% python3 -q
>>> import numpy as np
>>> from numpy import linalg as LA
>>> np.set_printoptions(precision=2, suppress=True, linewidth=140)
>>> rd = lambda a: np.round(a, 2) + 0
>>> m1 = np.array([[0, 0, 0, 0, 0, 0, 0],
...     [0, 1, 0, 0, 0, 0, 0],
...     [4, 5, 5, 0, 0, 0, 0],
...     [0, 4, 0, 1, 0, 0, 0],
...     [3, 3, 4, 3, 2, 0, 0],
...     [2, 2, 1, 5, 5, 4, 0],
...     [3, 0, 3, 3, 3, 3, 1]])
>>> Uu, s, Vt = LA.svd(m1)
>>> evecs = Vt[:(s > 1e-8).sum()]
>>> rng = np.random.default_rng(21)
>>> x0 = m1[2] + 2 * m1[4] + rng.integers(2) * np.eye(7)[4]
>>> print(x0)
[10. 11. 13.  6.  4.  0.  0.]
>>> print(rd(np.diag(evecs.T @ evecs)))
[0.49 1.   0.68 1.   0.99 0.91 0.93]
>>> print(rd(LA.norm(x0 - evecs.T @ evecs @ x0)))
0.0
>>> M2 = np.array([[-2, 1, 0],
...     [-1, 2, -1],
...     [1, 1, -1],
...     [-2, 2, -1],
...     [-1, -1, 1],
...     [-2, -1, 0]])
>>> basis = np.array([[1, 4, 1, 0, 3, 6, 6], [7, 6, 6, 7, 1, 9, 3], [5, 7, 0, 8, 0, 0, 9]])
>>> X = M2 @ basis + 0.1 * rng.normal(size=(6, 7))
>>> print(rd(X))
[[  5.15  -2.18   4.17   7.    -5.08  -3.08  -9.11]
 [  7.98   1.08  11.06   6.06  -1.17  11.84  -8.84]
 [  3.1    3.22   7.12  -1.1    4.13  15.06   0.02]
 [  6.92  -3.     9.99   6.09  -3.99   6.16 -15.08]
 [ -2.95  -2.95  -7.09   0.88  -3.9  -14.95  -0.02]
 [ -8.96 -14.07  -7.98  -7.06  -6.98 -20.9  -15.03]]
>>> u = np.array([3, 2, 1])
>>> print(rd(np.cross(X[4, :3], X[1, :3])))
[-24.95 -23.88  20.34]
>>> print(rd(np.polyval(u, X[4])))
[ 21.25  21.21 137.48   5.1   38.8  641.45   0.97]
>>> print([round(float(x), 2) for x in LA.svd(X, compute_uv=False)[:3]])
[42.49, 30.21, 11.93]
>>> print(np.argsort(-LA.norm(X, axis=0).round(6), kind="stable")[:3])
[5 6 2]
>>> print(LA.cond(X) > 100)
True
>>> Uu, s, Vt = LA.svd(X)
>>> print(rd(s))
[42.49 30.21 11.93  0.3   0.23  0.12]
>>> print(np.argmax(s[:-1] / (s[1:] + 1e-6)) + 1)
3
>>> M2 = Uu[:, :3] @ np.diag(s[:3]) @ Vt[:3]
>>> print(LA.matrix_rank(M2))
3
